>>> import numpy as np
>>> np.set_printoptions(precision=1, suppress=True, linewidth=120, sign=" ")
>>> def tidy(a):
...     return np.round(a, 1) + 0
... 
>>> F = np.load("a.npy")
>>> print(F)
[[ 6  0  0  0  0  0  0]
 [ 5  0  0  0  0  0  0]
 [ 4  2  1  0  0  0  0]
 [ 6  4  7  5  0  0  0]
 [ 9  3  0  4  3  0  0]
 [ 3  8  9  4  6  3  0]
 [ 3  9  0  2  0  3  2]]
>>> print([int(np.linalg.matrix_rank(np.linalg.matrix_power(F, p))) for p in range(1, 8)])
[6, 6, 6, 6, 6, 6, 6]
>>> print(tidy(np.sort(np.linalg.eigvals(F))))
[ 0.  1.  2.  3.  3.  5.  6.]
>>> print(np.linalg.matrix_rank(F - F[0, 0] * np.eye(7)))
6
>>> print(np.abs(np.diag(np.linalg.qr(F)[1])) > 1e-9)
[ True  True  True  True  True  True False]
>>> print(tidy(np.trace(np.linalg.pinv(F) @ F)))
6.0
>>> A = np.load("test1.npy")
>>> print(A)
[[-1  1 -1]
 [ 1 -1  1]
 [-1  1 -1]]
>>> rk = np.linalg.matrix_rank(A)
>>> print(rk)
1
>>> ns = np.linalg.svd(A)[2][rk:].T
>>> print(np.linalg.matrix_rank(A.T @ A), np.linalg.matrix_rank(A @ A.T))
1 1
>>> print(tidy(A @ ns))
[[ 0.  0.]
 [ 0.  0.]
 [ 0.  0.]]
>>> print([int(np.linalg.matrix_rank(A[:, :j + 1])) for j in range(3)])
[1, 1, 1]
>>> print([int(np.linalg.matrix_rank(A[:i])) for i in range(1, len(A) + 1)])
[1, 1, 1]
>>> vals, evecs = np.linalg.eigh(A)
>>> print(np.unique(vals.round(6) + 0, return_counts=True)[1])
[ 1  2]
>>> print((vals > 1e-8).sum(), (vals < -1e-8).sum())
0 1
>>> print(tidy(np.linalg.eigvalsh(A + -2 * np.eye(3))))
[-5. -2. -2.]
>>> print(tidy(evecs @ np.diag(vals) @ evecs.T))
[[-1.  1. -1.]
 [ 1. -1.  1.]
 [-1.  1. -1.]]
>>> print(tidy(evecs.T @ evecs))
[[ 1.  0.  0.]
 [ 0.  1.  0.]
 [ 0.  0.  1.]]
>>> left, sv, VT = np.linalg.svd(A)
>>> evecs = VT[:(sv > 1e-8).sum()]
>>> rng = np.random.default_rng(807139)
>>> x0 = A[2] + -1 * A[0] + rng.integers(2) * np.eye(3)[2]
>>> print(x0)
[ 0.  0.  1.]
>>> print(tidy(np.linalg.norm(x0 - evecs.T @ evecs @ x0)))
0.8
>>> print(tidy(np.diag(evecs.T @ evecs)))
[ 0.3  0.3  0.3]
>>> print(np.linalg.matrix_rank(np.vstack([A, x0])))
2
>>> hat = np.triu(np.array([[1, 1, 2], [2, 2, 1], [0, 2, 0]]), 1) + np.eye(3)
>>> other = hat @ A @ np.linalg.inv(hat)
>>> print(other)
[[-2.  4. -2.]
 [ 0.  0.  0.]
 [-1.  2. -1.]]
>>> print(np.linalg.matrix_rank(other))
1
>>> print(np.linalg.matrix_rank(other, rtol=0.1))
1
>>> print([round(float(x), 1) for x in np.linalg.svd(other, compute_uv=False)[:3]])
[5.5, 0.0, 0.0]
>>> print(tidy(np.linalg.norm(other, 2) / np.linalg.norm(other)))
1.0
